In [1]: import numpy as np

In [2]: np.set_printoptions(precision=2, suppress=True, linewidth=140)

In [3]: feats = np.loadtxt("w.csv", delimiter=",")

In [4]: feats
Out[4]: 
array([[8., 0., 0., 0.],
       [3., 9., 0., 0.],
       [1., 8., 3., 0.],
       [4., 6., 5., 3.]])

In [5]: q, R = np.linalg.qr(feats)

In [6]: np.round(abs(R[0, 0]), 2), round(float(np.linalg.norm(feats[:, 0])), 2)
Out[6]: (np.float64(9.49), 9.49)

In [7]: np.round(q @ R, 2) + 0
Out[7]: 
array([[8., 0., 0., 0.],
       [3., 9., 0., 0.],
       [1., 8., 3., 0.],
       [4., 6., 5., 3.]])

In [8]: q.shape, R.shape
Out[8]: ((4, 4), (4, 4))

In [9]: np.trace(q @ q.T)
Out[9]: np.float64(4.0)

In [10]: np.kron(np.eye(2, dtype=int), feats)
Out[10]: 
array([[8., 0., 0., 0., 0., 0., 0., 0.],
       [3., 9., 0., 0., 0., 0., 0., 0.],
       [1., 8., 3., 0., 0., 0., 0., 0.],
       [4., 6., 5., 3., 0., 0., 0., 0.],
       [0., 0., 0., 0., 8., 0., 0., 0.],
       [0., 0., 0., 0., 3., 9., 0., 0.],
       [0., 0., 0., 0., 1., 8., 3., 0.],
       [0., 0., 0., 0., 4., 6., 5., 3.]])

In [11]: np.round(np.linalg.det(feats.T), 2)
Out[11]: np.float64(648.0)

In [12]: np.linalg.eigvals(feats)
Out[12]: array([3., 3., 9., 8.])

In [13]: np.poly(feats)
Out[13]: array([   1.,  -23.,  183., -585.,  648.])

In [14]: np.round(np.linalg.det(2 * feats), 2), round(np.linalg.det(feats), 2)
Out[14]: (np.float64(10368.0), np.float64(648.0))

In [15]: round(np.linalg.eigvals(feats).sum().real, 2)
Out[15]: np.float64(23.0)

In [16]: np.round(np.linalg.det(feats[::-1]), 2)
Out[16]: np.float64(648.0)

In [17]: M = np.load("arr.npy")

In [18]: M
Out[18]: 
array([[0, 0, 0],
       [0, 3, 0],
       [3, 0, 0],
       [0, 0, 0]])

In [19]: round(np.trace(np.linalg.pinv(M) @ M), 2)
Out[19]: np.float64(2.0)

In [20]: np.allclose(M[:-1].T @ np.linalg.lstsq(M[:-1].T, M[-1])[0], M[-1])
Out[20]: True

In [21]: np.linalg.inv(M)
LinAlgError: Last 2 dimensions of the array must be square


In [22]: M @ np.linalg.pinv(M) @ M
Out[22]: 
array([[0., 0., 0.],
       [0., 3., 0.],
       [3., 0., 0.],
       [0., 0., 0.]])

In [23]: r = np.linalg.matrix_rank(M)

In [24]: r
Out[24]: np.int64(2)

In [25]: N = np.linalg.svd(M)[2][r:].T

In [26]: [int(np.linalg.matrix_rank(np.delete(M, i, axis=0))) for i in range(4)]
Out[26]: [2, 1, 1, 2]

In [27]: np.allclose(M @ N, 0)
Out[27]: True

In [28]: W2 = np.array([[-0.9, 1.7, 0.7]])

In [29]: rng = np.random.default_rng(5849)

In [30]: E = np.array([[0],
    ...:     [0],
    ...:     [2],
    ...:     [0],
    ...:     [0],
    ...:     [3],
    ...:     [2],
    ...:     [0],
    ...:     [3],
    ...:     [2],
    ...:     [1],
    ...:     [3],
    ...:     [0],
    ...:     [1],
    ...:     [1],
    ...:     [2],
    ...:     [2],
    ...:     [3],
    ...:     [1],
    ...:     [3],
    ...:     [0],
    ...:     [1],
    ...:     [2]]) @ W2 + 0.05 * rng.normal(size=(23, 3))

In [31]: E.round(2) + 0
Out[31]: 
array([[ 0.01, -0.03,  0.07],
       [-0.08,  0.01,  0.  ],
       [-1.76,  3.39,  1.4 ],
       [-0.09, -0.02,  0.05],
       [-0.07, -0.07,  0.  ],
       [-2.72,  5.13,  2.14],
       [-1.82,  3.42,  1.41],
       [ 0.  , -0.07, -0.03],
       [-2.67,  5.08,  2.12],
       [-1.71,  3.4 ,  1.36],
       [-0.88,  1.59,  0.73],
       [-2.57,  5.03,  2.04],
       [-0.02,  0.01,  0.02],
       [-0.9 ,  1.71,  0.7 ],
       [-0.91,  1.62,  0.61],
       [-1.83,  3.38,  1.35],
       [-1.77,  3.49,  1.36],
       [-2.67,  5.09,  1.99],
       [-0.95,  1.67,  0.7 ],
       [-2.69,  5.04,  2.03],
       [ 0.01,  0.  ,  0.02],
       [-0.91,  1.67,  0.7 ],
       [-1.84,  3.39,  1.37]])

In [32]: d = np.linalg.norm(E[:, None] - E[None], axis=-1)

In [33]: (d + 1e9 * np.eye(23)).round(6).argmin(axis=1)
Out[33]: array([20,  3,  6,  1,  3,  8, 22,  4,  5,  2, 21, 19, 20, 21, 21, 22,  6, 19, 21, 17, 12, 13, 15])

In [34]: np.linalg.matrix_rank(d ** 2)
Out[34]: np.int64(5)

In [35]: np.flatnonzero(d[1] < d.mean() / 2)
Out[35]: array([ 0,  1,  3,  4,  7, 12, 20])

In [36]: d[:5, :5]
Out[36]: 
array([[0.  , 0.12, 4.08, 0.1 , 0.12],
       [0.12, 0.  , 4.03, 0.06, 0.08],
       [4.08, 4.03, 0.  , 4.03, 4.1 ],
       [0.1 , 0.06, 4.03, 0.  , 0.08],
       [0.12, 0.08, 4.1 , 0.08, 0.  ]])
